>>> import numpy as np
>>> from numpy import linalg as LA
>>> np.set_printoptions(precision=2, suppress=True, linewidth=160, legacy="1.25")
>>> m1 = np.loadtxt("m.csv", delimiter=",")
>>> print(m1)
[[ 0.02  3.   -3.    3.   -3.    1.    3.    0.    3.   -2.  ]
 [ 1.   -1.98 -3.    3.   -3.   -3.   -3.    0.   -1.    2.  ]
 [ 3.   -2.    2.02  1.    3.    0.   -3.    3.    2.    2.  ]
 [-1.   -1.   -1.    1.02  2.   -2.    0.    2.    2.    3.  ]
 [-1.   -3.    2.    1.    1.02  2.   -3.   -1.   -2.    2.  ]
 [ 0.   -1.   -1.    2.    0.    3.02  3.   -1.    0.   -1.  ]
 [-3.   -1.    1.   -2.   -2.   -1.    1.02  0.   -3.    0.  ]
 [-3.   -1.   -1.    3.    2.    2.   -3.   -0.98  1.    3.  ]
 [ 3.    3.    3.    2.    0.    0.   -2.   -2.   -1.98 -1.  ]
 [ 0.    3.   -3.    3.   -3.    1.    3.    0.    3.   -1.98]]
>>> cov = m1.T @ m1
>>> print(np.round(LA.eigvalsh(cov)[::-1], 2) + 0)
[167.98  87.    59.51  51.72  48.22  16.15   5.36   4.96   0.14   0.  ]
>>> print(np.diag(cov))
[39.   47.92 48.08 51.04 49.04 33.12 68.04 19.96 44.92 39.92]
>>> print(round(np.trace(cov), 2), np.round((m1 ** 2).sum(), 2))
441.04 441.04
>>> A2 = np.array([[1, 1, 1, 0, 1, 0, 2, 1, 2],
...     [2, 1, 0, 1, 1, 2, 0, 2, 0],
...     [0, 2, 2, 2, 1, 1, 0, 1, 2],
...     [1, 2, 2, 2, 2, 0, 0, 0, 1],
...     [2, 1, 1, 1, 2, 2, 0, 1, 0],
...     [1, 1, 2, 0, 1, 2, 1, 1, 1],
...     [2, 1, 2, 0, 2, 0, 0, 2, 0],
...     [1, 0, 0, 2, 2, 2, 2, 0, 2],
...     [2, 1, 1, 1, 1, 0, 0, 1, 1]])
>>> E = np.tril(A2)
>>> print(E)
[[1 0 0 0 0 0 0 0 0]
 [2 1 0 0 0 0 0 0 0]
 [0 2 2 0 0 0 0 0 0]
 [1 2 2 2 0 0 0 0 0]
 [2 1 1 1 2 0 0 0 0]
 [1 1 2 0 1 2 0 0 0]
 [2 1 2 0 2 0 0 0 0]
 [1 0 0 2 2 2 2 0 0]
 [2 1 1 1 1 0 0 1 1]]
>>> print(np.unique(E.round(6), axis=0).shape)
(9, 9)
>>> print(round(np.trace(LA.pinv(E) @ E), 2))
8.0
>>> print(np.argsort(-LA.norm(E, axis=0).round(6), kind="stable")[:3])
[0 2 4]
>>> print(LA.matrix_rank(E, rtol=0.1))
7
>>> print(LA.cond(E) > 100)
True
>>> print([round(float(x), 2) for x in LA.svd(E, compute_uv=False)[:3]])
[7.48, 3.83, 2.81]
>>> M = np.loadtxt("mat.csv", delimiter=",")
>>> print(M)
[[ -3.   3.  -3.  -1.  -1.]
 [  0.   3.  -3.   2.  -3.]
 [ -2.   4.   0.   1.  -5.]
 [ -3.   1.  -2.  -1.  -6.]
 [ -1.   0.   0.  -3.  -9.]
 [ -4.  -3.   0.  -1.  -6.]
 [ -7.  -1.  -2.  -4.  -5.]
 [ -6.  -1.  -1.  -4.  -5.]
 [ -8.  -1.   1.  -7.  -8.]
 [ -9.   0.   1. -10.  -9.]
 [ -7.   2.   2.  -7. -12.]
 [ -8.   2.   0.  -5.  -9.]
 [-11.   0.  -2.  -7.  -6.]
 [-10.  -3.  -5.  -9.  -5.]
 [ -9.  -3.  -7.  -7.  -8.]
 [ -8.  -1.  -6.  -4.  -5.]
 [-10.  -2.  -6.  -6.  -5.]
 [-12.   0.  -4.  -5.  -8.]
 [-11.  -2.  -7.  -5. -11.]
 [-14.  -5.  -9.  -2.  -9.]
 [-16.  -7. -12.  -3. -12.]
 [-13.  -5. -11.  -5. -15.]
 [-14.  -7. -12.  -8. -12.]
 [-12.  -5. -11.  -6. -10.]
 [-12.  -2. -12.  -6. -10.]
 [-13.   1. -13.  -5. -10.]
 [-12.   4. -10.  -4. -12.]
 [-15.   2.  -8.  -5. -13.]
 [-12.   3.  -7.  -5. -15.]
 [ -9.   3.  -7.  -5. -14.]
 [ -6.   6.  -6.  -3. -17.]
 [ -4.   7.  -5.  -6. -20.]
 [ -1.   5.  -8.  -4. -18.]
 [ -3.   3.  -7.  -5. -17.]
 [  0.   4.  -6.  -6. -14.]
 [  2.   7.  -7.  -9. -14.]
 [  3.   7.  -4.  -9. -15.]
 [  0.   8.  -3. -12. -17.]
 [  1.   8.  -3.  -9. -17.]
 [  3.   7.   0.  -6. -15.]
 [  0.   5.  -1.  -4. -16.]]
>>> lab = M[:, 2] > np.median(M[:, 2])
>>> u = M[lab].mean(axis=0) - M[~lab].mean(axis=0)
>>> print(np.argsort(-np.abs(u).round(6), kind="stable"))
[2 0 4 1 3]
>>> print(lab.astype(int))
[1 1 1 1 1 1 1 1 1 1 1 1 1 0 0 0 0 1 0 0 0 0 0 0 0 0 0 0 0 0 0 0 0 0 0 0 1 1 1 1 1]
>>> print(round(float((((M - M.mean(axis=0)) @ u > 0) == lab).mean()), 2))
0.93
>>> A2 = np.c_[M[:, :3] @ np.array([[0, 0, -2], [4, 4, 5], [3, -2, -5]]), np.array([3, 1, 2, 0, 2, 3, 3, 3, 0, 0, 2, 2, 3, 0, 2, 1, 0, 0, 0, 0, 2, 0, 1, 1, 1, 0, 0, 3, 0, 1, 1, 1, 0, 1, 1, 0, 3, 2, 2, 0, 2])]
>>> print(A2)
[[  3.  18.  36.   3.]
 [  3.  18.  30.   1.]
 [ 16.  16.  24.   2.]
 [ -2.   8.  21.   0.]
 [  0.   0.   2.   2.]
 [-12. -12.  -7.   3.]
 [-10.   0.  19.   3.]
 [ -7.  -2.  12.   3.]
 [ -1.  -6.   6.   0.]
 [  3.  -2.  13.   0.]
 [ 14.   4.  14.   2.]
 [  8.   8.  26.   2.]
 [ -6.   4.  32.   3.]
 [-27.  -2.  30.   0.]
 [-33.   2.  38.   2.]
 [-22.   8.  41.   1.]
 [-26.   4.  40.   0.]
 [-12.   8.  44.   0.]
 [-29.   6.  47.   0.]
 [-47.  -2.  48.   0.]
 [-64.  -4.  57.   2.]
 [-53.   2.  56.   0.]
 [-64.  -4.  53.   1.]
 [-53.   2.  54.   1.]
 [-44.  16.  74.   1.]
 [-35.  30.  96.   0.]
 [-14.  36.  94.   0.]
 [-16.  24.  80.   3.]
 [ -9.  26.  74.   0.]
 [ -9.  26.  68.   1.]
 [  6.  36.  72.   1.]
 [ 13.  38.  68.   1.]
 [ -4.  36.  67.   0.]
 [ -9.  26.  56.   1.]
 [ -2.  28.  50.   1.]
 [  7.  42.  66.   0.]
 [ 16.  36.  49.   3.]
 [ 23.  38.  55.   2.]
 [ 23.  38.  53.   2.]
 [ 28.  28.  29.   0.]
 [ 17.  22.  30.   2.]]
>>> print(np.round(LA.lstsq(M, A2[:, 0])[0], 2) + 0)
[0. 4. 3. 0. 0.]
>>> print(LA.matrix_rank(A2))
4
>>> print(np.round(LA.norm(A2 - M @ LA.lstsq(M, A2)[0], axis=0), 2) + 0)
[0.   0.   0.   7.77]
>>> lab = A2[:, 3] > np.median(A2[:, 3])
>>> u = A2[lab].mean(axis=0) - A2[~lab].mean(axis=0)
>>> print(round(float((((A2 - A2.mean(axis=0)) @ u > 0) == lab).mean()), 2))
0.76
>>> print(((A2 - A2.mean(axis=0)) @ u > 0).astype(int))
[1 1 1 1 1 1 1 1 1 1 1 1 1 1 0 0 0 1 0 0 0 0 0 0 0 0 0 0 0 0 0 0 0 0 0 0 1 1 1 1 1]
>>> x0 = np.array([5, 5, 2, 1, 3])
>>> y = M @ x0
>>> print(LA.solve(M.T @ M, M.T @ y))
[5. 5. 2. 1. 3.]
>>> print(y)
[ -10.    2.   -4.  -33.  -35.  -54.  -63.  -56.  -74.  -80.  -64.  -62.  -84.  -99. -105.  -76.  -93.  -97. -117. -142. -178. -162. -173. -143. -130. -121.
 -100. -125. -109.  -91.  -66.  -61.  -54.  -70.  -40.  -20.  -12.  -29.  -21.   -1.  -29.]
>>> rng = np.random.default_rng(8859)
>>> y = y + 0.3 * rng.normal(size=41)
>>> print(y)
[  -9.48    2.09   -3.91  -32.78  -34.6   -54.15  -63.08  -55.98  -74.03  -80.    -64.09  -62.09  -83.28  -99.26 -105.16  -76.02  -92.87  -97.23 -117.17
 -142.18 -177.73 -161.94 -172.81 -143.03 -130.31 -121.19 -100.66 -125.03 -108.92  -90.79  -66.72  -60.65  -53.82  -70.23  -39.61  -19.64  -12.38  -28.71
  -21.09   -1.64  -29.03]
>>> c, *_ = LA.lstsq(M, y)
>>> print([round(float(LA.norm(LA.solve(M.T @ M + lam * np.eye(5), M.T @ y))), 2) for lam in (0, 1, 10, 100)])
[8.0, 7.99, 7.9, 7.37]
>>> print(c)
[5.01 4.99 2.   0.99 3.  ]
>>> print(np.round(M.T @ (y - M @ c), 2) + 0)
[0. 0. 0. 0. 0.]
>>> W0 = np.load("x.npy")
>>> print(W0)
[[ 1.    0.    0.    0.    0.    0.  ]
 [ 0.    1.    0.    0.    0.    0.  ]
 [ 0.    0.    0.81  0.    0.   -0.59]
 [ 0.    0.    0.    1.    0.    0.  ]
 [ 0.    0.    0.    0.    1.    0.  ]
 [ 0.    0.    0.59  0.    0.    0.81]]
>>> x0 = np.array([0, -3, -2, 1, 2, 4])
>>> print(6 - LA.matrix_rank(W0 - np.eye(6), tol=1e-8))
4
>>> print(W0.T @ (W0 @ x0))
[ 0. -3. -2.  1.  2.  4.]
>>> print([p for p in range(1, 25) if np.allclose(LA.matrix_power(W0, p), np.eye(6))])
[10, 20]
>>> print(np.abs(LA.eigvals(W0)))
[1. 1. 1. 1. 1. 1.]
>>> print((W0 != 0).astype(int))
[[1 0 0 0 0 0]
 [0 1 0 0 0 0]
 [0 0 1 0 0 1]
 [0 0 0 1 0 0]
 [0 0 0 0 1 0]
 [0 0 1 0 0 1]]
>>> print((LA.matrix_power((W0 != 0) + (W0.T != 0) + np.eye(6), 6) > 0).astype(int))
[[1 0 0 0 0 0]
 [0 1 0 0 0 0]
 [0 0 1 0 0 1]
 [0 0 0 1 0 0]
 [0 0 0 0 1 0]
 [0 0 1 0 0 1]]
>>> A2 = np.array([[0, 2, 4, 3, 1, 2, 1], [4, 2, 3, 3, 0, 0, 1], [5, 4, 4, 2, 2, 3, 2]])
>>> K = np.block([[np.zeros((3, 3)), A2], [A2.T, np.zeros((7, 7))]])
>>> print(K)
[[0. 0. 0. 0. 2. 4. 3. 1. 2. 1.]
 [0. 0. 0. 4. 2. 3. 3. 0. 0. 1.]
 [0. 0. 0. 5. 4. 4. 2. 2. 3. 2.]
 [0. 4. 5. 0. 0. 0. 0. 0. 0. 0.]
 [2. 2. 4. 0. 0. 0. 0. 0. 0. 0.]
 [4. 3. 4. 0. 0. 0. 0. 0. 0. 0.]
 [3. 3. 2. 0. 0. 0. 0. 0. 0. 0.]
 [1. 0. 2. 0. 0. 0. 0. 0. 0. 0.]
 [2. 0. 3. 0. 0. 0. 0. 0. 0. 0.]
 [1. 1. 2. 0. 0. 0. 0. 0. 0. 0.]]
>>> print(np.allclose(K[:-1].T @ LA.lstsq(K[:-1].T, K[-1])[0], K[-1]))
True
>>> print(np.round(np.trace(LA.pinv(K) @ K), 2))
6.0
>>> A2 = np.array([[-2, -2],
...     [2, 1],
...     [-2, -3],
...     [-1, 2],
...     [-2, 1],
...     [2, -2],
...     [-3, 0],
...     [-3, -2],
...     [-3, -3],
...     [0, -3]])
>>> print(np.einsum("ij,ij->i", K, K))
[35. 39. 78. 41. 24. 41. 22.  5. 13.  6.]
>>> print(np.einsum("ij->j", K))
[13. 13. 22.  9.  8. 11.  8.  3.  5.  4.]
>>> A2 = K / LA.norm(K, axis=1, keepdims=True)
>>> cov = A2 @ A2.T
>>> print((np.abs(cov) > 0.9).astype(int))
[[1 0 0 0 0 0 0 0 0 0]
 [0 1 0 0 0 0 0 0 0 0]
 [0 0 1 0 0 0 0 0 0 0]
 [0 0 0 1 0 0 0 0 0 0]
 [0 0 0 0 1 1 0 1 1 1]
 [0 0 0 0 1 1 1 0 0 1]
 [0 0 0 0 0 1 1 0 0 0]
 [0 0 0 0 1 0 0 1 1 1]
 [0 0 0 0 1 0 0 1 1 1]
 [0 0 0 0 1 1 0 1 1 1]]
>>> print(LA.norm(A2, axis=1))
[1. 1. 1. 1. 1. 1. 1. 1. 1. 1.]
>>> X = np.load("layer4.npy")
>>> print(X)
[[-24.92  30.3   -8.54  19.41]
 [ 21.78  -8.12   3.81   2.66]
 [ 21.83  12.37  11.48   9.25]
 [-46.46  11.77   4.38   1.15]
 [ 14.15 -16.19   1.78   3.18]
 [ 45.27  -5.39 -28.74  15.55]
 [ 15.5  -12.85 -25.83  -1.95]
 [-12.67 -24.37  18.92  -3.26]
 [  0.83 -27.49 -15.66  24.21]
 [ 68.04 -13.85  -1.04  -9.38]
 [-31.23  -0.09   1.    -2.77]
 [-29.55  17.16  -7.96 -17.34]
 [  9.68   6.28   6.61  36.11]
 [-10.74 -10.09  -7.17  -2.03]
 [ 27.69 -34.21   0.49  14.07]
 [ 24.38  -5.4   -4.07   3.08]
 [ -0.25 -12.32 -32.47 -30.58]
 [  2.86 -16.61 -12.12  14.06]
 [-17.38  20.21  -9.87  35.4 ]
 [ -8.99  11.11  -1.65  41.24]
 [ 14.36 -11.93   0.94  18.74]
 [  8.46  15.74 -11.28  10.09]
 [-10.5   -2.68   3.02   8.13]
 [ 12.47  11.92   7.32  22.82]
 [-11.45   4.02   3.05 -20.83]
 [-20.64   2.82   0.69  -5.29]
 [-13.57 -20.38  14.15  10.79]
 [ -1.44  -8.87 -36.13  12.92]
 [-21.89  -4.99 -13.     2.  ]
 [-50.59 -27.64  28.9    3.31]
 [  4.14   3.94  -7.45 -12.04]
 [ -2.07   6.86  36.15  -1.11]
 [ 12.12  11.54 -20.72  -3.65]
 [ -5.49  11.12  16.91 -41.6 ]
 [-42.2   11.12  11.2    3.59]
 [ 16.88  -4.52  -9.09 -10.76]]
>>> dist = LA.norm(X[:, None] - X[None], axis=-1)
>>> print(np.flatnonzero(dist[16] < dist.mean() / 2))
[16]
>>> print(dist.shape)
(36, 36)
>>> print(dist[16].round(6).argsort(kind="stable")[:4])
[16  6 30 35]
>>> x0 = np.array([1, -4, 0, 3])
>>> y = X @ x0
>>> print(np.round(LA.lstsq(X, y)[0], 2) + 0)
[ 1. -4.  0.  3.]
>>> print(np.round(LA.pinv(X) @ X, 2) + 0)
[[1. 0. 0. 0.]
 [0. 1. 0. 0.]
 [0. 0. 1. 0.]
 [0. 0. 0. 1.]]
>>> y = y + 0.05 * rng.normal(size=36)
>>> print(y)
[ -87.86   62.34    0.12  -90.13   88.45  113.58   61.07   75.04  183.38   95.3   -39.13 -150.14   92.89   23.56  206.73   55.2   -42.73  111.54    8.02
   70.25  118.34  -24.21   24.55   33.26  -90.1   -47.79  100.28   72.77    4.08   69.83  -47.78  -32.88  -45.   -174.7   -75.96    2.66]
>>> c, *_ = LA.lstsq(X, y)
>>> print(c.round(2) + 0)
[ 1. -4.  0.  3.]
>>> print(c.round())
[ 1. -4. -0.  3.]
>>> u = np.array([2, 1, 0, 0, 1, 3])
>>> A2 = W0 + np.outer(u, np.eye(6)[0])
>>> print(LA.matrix_rank(A2 - W0))
1
>>> print(round(LA.det(A2) / LA.det(W0), 2), round(1 + LA.solve(W0, u)[0], 2))
3.0 3.0
>>> O, V = LA.qr(X[:, :2])[0], LA.qr(X[:, 2:])[0]
>>> sv = LA.svd(O.T @ V, compute_uv=False)
>>> print(np.round(LA.norm(O @ O.T - V @ V.T, 2), 2))
1.0
>>> print((sv > 0.9).sum())
0
>>> print(sv)
[0.27 0.01]
>>> print(np.degrees(np.arccos(sv.clip(0, 1))))
[74.15 89.25]
>>> feats = np.load("a.npy")
>>> print(feats)
[[-2 -3  3  4  3  5  3  2]
 [-3  2 -4 -6  4 -1 -1  2]
 [ 3 -4  2 -2  2  1  1 -4]
 [ 4 -6 -2 -2  2 -4  0 -3]
 [ 3  4  2  2  4  1  0 -1]
 [ 5 -1  1 -4  1  6 -2 -2]
 [ 3 -1  1  0  0 -2  0  4]
 [ 2  2 -4 -3 -1 -2  4  2]]
>>> vals, V = LA.eigh(feats)
>>> print(LA.svd(feats, compute_uv=False))
[12.43 12.15  9.12  7.31  6.7   5.92  4.64  1.94]
>>> print((vals > 1e-8).sum(), (vals < -1e-8).sum())
5 3
>>> print(np.round(vals.sum(), 2), np.trace(feats))
12.0 12
>>> print(np.abs(V[:, -1]).round(6).argmax())
5
>>> print(np.round(V.T @ feats @ V, 2) + 0)
[[-12.15   0.     0.     0.     0.     0.     0.     0.  ]
 [  0.    -7.31   0.     0.     0.     0.     0.     0.  ]
 [  0.     0.    -4.64   0.     0.     0.     0.     0.  ]
 [  0.     0.     0.     1.94   0.     0.     0.     0.  ]
 [  0.     0.     0.     0.     5.92   0.     0.     0.  ]
 [  0.     0.     0.     0.     0.     6.7    0.     0.  ]
 [  0.     0.     0.     0.     0.     0.     9.12   0.  ]
 [  0.     0.     0.     0.     0.     0.     0.    12.43]]
>>> print(np.abs(V[:, -1]))
[0.39 0.45 0.46 0.2  0.18 0.47 0.03 0.36]
>>> print(vals)
[-12.15  -7.31  -4.64   1.94   5.92   6.7    9.12  12.43]
